% ipython --no-banner

In [1]: import numpy as np

In [2]: from numpy import linalg as LA

In [3]: np.set_printoptions(suppress=True, linewidth=100)

In [4]: E = np.load("m.npy")

In [5]: E
Out[5]: 
array([[-21,  -6, -15,  -7,  -2,  -5],
       [ -3, -21,   3,  -1,  -7,   1],
       [ 15,  12,  -3,   5,   4,  -1],
       [ -7,  -2,  -5,  -7,  -2,  -5],
       [ -1,  -7,   1,  -1,  -7,   1],
       [  5,   4,  -1,   5,   4,  -1]])

In [6]: out = np.array([[2, 1, 0], [3, 1, 1], [0, 2, 3], [1, 0, 3], [0, 3, 2], [0, 0, 0]])

In [7]: E @ out
Out[7]: 
array([[-67, -63, -76],
       [-70, -39, -29],
       [ 71,  33,  26],
       [-27, -25, -42],
       [-24, -27, -21],
       [ 27,  19,  24]])

In [8]: out.T @ E.T
Out[8]: 
array([[-67, -70,  71, -27, -24,  27],
       [-63, -39,  33, -25, -27,  19],
       [-76, -29,  26, -42, -21,  24]])

In [9]: x0 = np.array([-3, -1, 1, 3, 3, -1])

In [10]: a = np.maximum(E @ x0, 0)

In [11]: np.flatnonzero(a > 1e-9)
Out[11]: array([0, 1, 5])

In [12]: np.maximum(E @ x0, 0) - np.maximum(-E @ x0, 0)
Out[12]: array([ 32,   8, -32,  -4, -14,   8])

In [13]: out = E / LA.norm(E, axis=1, keepdims=True)

In [14]: C2 = out @ out.T

In [15]: C2[2].round(2)
Out[15]: array([-0.66, -0.73,  1.  , -0.59, -0.66,  0.89])

In [16]: (np.abs(C2) > 0.9).astype(int)
Out[16]: 
array([[1, 0, 0, 0, 0, 0],
       [0, 1, 0, 0, 0, 0],
       [0, 0, 1, 0, 0, 0],
       [0, 0, 0, 1, 0, 0],
       [0, 0, 0, 0, 1, 0],
       [0, 0, 0, 0, 0, 1]])

In [17]: np.round(LA.norm(out, axis=1), 2)
Out[17]: array([1., 1., 1., 1., 1., 1.])

In [18]: round(float(np.degrees(np.arccos(np.clip(C2[2, 3], -1, 1)))), 2)
Out[18]: 126.43

In [19]: u = np.array([1, -1, -2, 1, -2, 0])

In [20]: out = E + np.outer(u, np.eye(6)[2])

In [21]: LA.matrix_rank(out - E)
Out[21]: np.int64(1)

In [22]: LA.matrix_rank(LA.inv(out) - LA.inv(E), tol=1e-8)
Out[22]: np.int64(1)

In [23]: round(float(LA.det(out) / LA.det(E)), 2), round(1 + LA.solve(E, u)[2], 2)
Out[23]: (1.21, np.float64(1.21))

In [24]: out
Out[24]: 
array([[-21.,  -6., -14.,  -7.,  -2.,  -5.],
       [ -3., -21.,   2.,  -1.,  -7.,   1.],
       [ 15.,  12.,  -5.,   5.,   4.,  -1.],
       [ -7.,  -2.,  -4.,  -7.,  -2.,  -5.],
       [ -1.,  -7.,  -1.,  -1.,  -7.,   1.],
       [  5.,   4.,  -1.,   5.,   4.,  -1.]])
